% ipython --no-banner

In [1]: import numpy as np

In [2]: from numpy import linalg as LA

In [3]: np.set_printoptions(precision=4, suppress=True, linewidth=160)

In [4]: rd = lambda a: np.round(a, 4) + 0

In [5]: X = np.loadtxt("data.csv", delimiter=",")

In [6]: print(X)
[[ -5.8208   2.4423   0.7301   7.4711]
 [ -5.0056  -2.0569  11.9218  -1.2177]
 [ -4.7899   5.2848  -8.4004  12.3033]
 [  2.1451  -2.31     3.521   -5.4127]
 [ -3.7696  -4.2104  16.0892  -5.6843]
 [ -3.4178  -8.0104  25.8892 -12.8941]
 [ -5.5944  -2.6166  14.0173  -1.8071]
 [  4.6185   5.9055 -21.6975   8.4192]
 [  0.5977   3.5885 -10.4919   6.3283]
 [ -2.0142   6.6402 -15.3665  13.2098]
 [  6.8086  -2.6101  -1.4131  -8.4099]
 [  7.4168   0.973  -11.9094  -2.093 ]
 [ -1.6018  -6.4661  19.6006 -11.1132]
 [ -1.9565   6.5893 -15.4234  13.2005]
 [ -4.6118  -5.9058  21.6919  -8.387 ]
 [  6.9875   1.6698 -13.2724  -0.6171]
 [  2.0071   8.8991 -26.5991  15.2929]
 [  0.9683  -0.1888  -0.7174  -0.8983]
 [ -1.2124  -4.1222  12.5811  -6.8731]
 [ -5.6213   3.5984  -2.8057   9.6277]
 [ -4.17    -3.5032  14.7168  -4.2056]
 [ -0.7974  -7.9218  22.4171 -14.1215]
 [ -3.0146  -2.4706  10.4801  -3.0075]
 [ -0.5841   8.805  -23.0997  16.5268]
 [ -1.1708  -7.1793  20.967  -12.588 ]
 [ -6.6082   0.7193   6.3041   4.7882]
 [ -2.998   -8.6679  27.281  -14.4135]
 [  5.414   -4.7922   6.3217 -11.7129]
 [  5.1779   0.1889  -7.0091  -2.4133]]

In [7]: cen = X - X.mean(axis=0)

In [8]: V = LA.svd(cen)[2][:2]

In [9]: Y = cen - cen @ V.T @ V

In [10]: print(rd(LA.norm(Y) / LA.norm(cen)))
0.0014

In [11]: print(rd(np.diag(V.T @ V)))
[0.427  0.1033 0.8301 0.6396]

In [12]: print(rd(Y.std(axis=0)))
[0.0125 0.0195 0.0066 0.0116]

In [13]: def softmax(z):
    ...:     e = np.exp(z - z.max(axis=-1, keepdims=True))
    ...:     return e / e.sum(axis=-1, keepdims=True)
    ...: 

In [14]: print(rd(softmax(X).sum(axis=1)))
[1. 1. 1. 1. 1. 1. 1. 1. 1. 1. 1. 1. 1. 1. 1. 1. 1. 1. 1. 1. 1. 1. 1. 1. 1. 1. 1. 1. 1.]

In [15]: print(rd(softmax(10 * X[23])))
[0. 0. 0. 1.]

In [16]: print(rd(softmax(X[23] + -1)))
[0.     0.0004 0.     0.9996]

In [17]: att = X @ X.T / np.sqrt(4)

In [18]: print(softmax(att).round(6).argmax(axis=1))
[23 26 16 26 26 26 26 16 16 16 27 16 26 16 26 16 16 11 26 23 26 26 26 16 26 14 26 26 16]

In [19]: print(rd(softmax(att)[23] @ X))
[  2.0071   8.8991 -26.5991  15.2929]
